>>> import numpy as np
>>> from numpy import linalg as LA
>>> np.set_printoptions(precision=3, suppress=True, linewidth=100, legacy="1.25")
>>> rnd = lambda a: np.round(a, 3) + 0
>>> arr = np.array([[3.0, 0.0, 0.0], [0.0, 4.0, -2.0], [0.0, -2.0, 7.0]])
>>> arr
array([[ 3.,  0.,  0.],
       [ 0.,  4., -2.],
       [ 0., -2.,  7.]])
>>> rnd(LA.det(arr))
72.0
>>> rnd(np.abs(LA.eigvals(arr)).max())
8.0
>>> np.trace(arr)
14.0
>>> rnd(np.sort(np.abs(LA.eigvals(arr))))
array([3., 3., 8.])
>>> rnd(LA.matrix_power(arr, 3))
array([[  27.,    0.,    0.],
       [   0.,  124., -194.],
       [   0., -194.,  415.]])
>>> (arr + arr.T) / 2
array([[ 3.,  0.,  0.],
       [ 0.,  4., -2.],
       [ 0., -2.,  7.]])
>>> arr @ arr
array([[  9.,   0.,   0.],
       [  0.,  20., -22.],
       [  0., -22.,  53.]])
>>> np.flatnonzero(LA.matrix_power((arr != 0) + (arr.T != 0) + np.eye(3), 3)[0])
array([0])
>>> rnd(np.sort(LA.eigvals(arr).real))
array([3., 3., 8.])
>>> rnd(LA.det(arr))
72.0
>>> (arr != 0).astype(int)
array([[1, 0, 0],
       [0, 1, 1],
       [0, 1, 1]])
>>> arr @ arr
array([[  9.,   0.,   0.],
       [  0.,  20., -22.],
       [  0., -22.,  53.]])
>>> mat = np.diag(10 * np.array([1, 0, 2, 1, 1])) + np.array([[2, 2, -2, -3, 1],
...     [2, 0, 1, 2, 3],
...     [3, 1, 3, -1, 3],
...     [-2, 0, -1, 3, 0],
...     [2, -3, 3, -1, -1]])
>>> mat
array([[12,  2, -2, -3,  1],
       [ 2,  0,  1,  2,  3],
       [ 3,  1, 23, -1,  3],
       [-2,  0, -1, 13,  0],
       [ 2, -3,  3, -1,  9]])
>>> t = np.radians(45)
>>> Rm = np.eye(5)
>>> Rm[4, 4] = Rm[0, 0] = np.cos(t)
>>> Rm[4, 0], Rm[0, 4] = -np.sin(t), np.sin(t)
>>> rnd(Rm)
array([[ 0.707,  0.   ,  0.   ,  0.   ,  0.707],
       [ 0.   ,  1.   ,  0.   ,  0.   ,  0.   ],
       [ 0.   ,  0.   ,  1.   ,  0.   ,  0.   ],
       [ 0.   ,  0.   ,  0.   ,  1.   ,  0.   ],
       [-0.707,  0.   ,  0.   ,  0.   ,  0.707]])
>>> M2 = mat @ Rm.T
>>> rnd(np.abs(M2 - mat).max(axis=0))
array([5.778, 0.   , 0.   , 0.   , 8.778])
>>> rnd(LA.det(Rm)), rnd(np.trace(Rm))
(1.0, 4.414)
>>> np.allclose(mat @ mat.T, M2 @ M2.T)
True
>>> np.allclose(LA.norm(mat, axis=1), LA.norm(M2, axis=1))
True
>>> M2 = LA.inv(mat)
>>> np.allclose(M2, mat.T)
False
>>> (np.abs(M2) > 1e-9).astype(int)
array([[1, 1, 1, 1, 1],
       [1, 1, 1, 1, 1],
       [1, 1, 1, 1, 1],
       [1, 1, 1, 1, 1],
       [1, 1, 1, 1, 1]])
>>> rnd(LA.cond(mat))
46.453
>>> rnd(mat @ M2)
array([[1., 0., 0., 0., 0.],
       [0., 1., 0., 0., 0.],
       [0., 0., 1., 0., 0.],
       [0., 0., 0., 1., 0.],
       [0., 0., 0., 0., 1.]])
>>> rnd(LA.det(mat) * LA.det(M2))
1.0
>>> rnd(LA.det(mat) * M2)
array([[ 2526., -6590.,   348.,  1762.,  1800.],
       [-4299., 29771.,  -744., -6337., -9198.],
       [  135., -2043.,   864.,   441.,   378.],
       [  399., -1171.,   120.,  1709.,   306.],
       [-1995., 11939.,  -600., -2461., -1530.]])
>>> rnd(LA.slogdet(mat)[0])
1.0
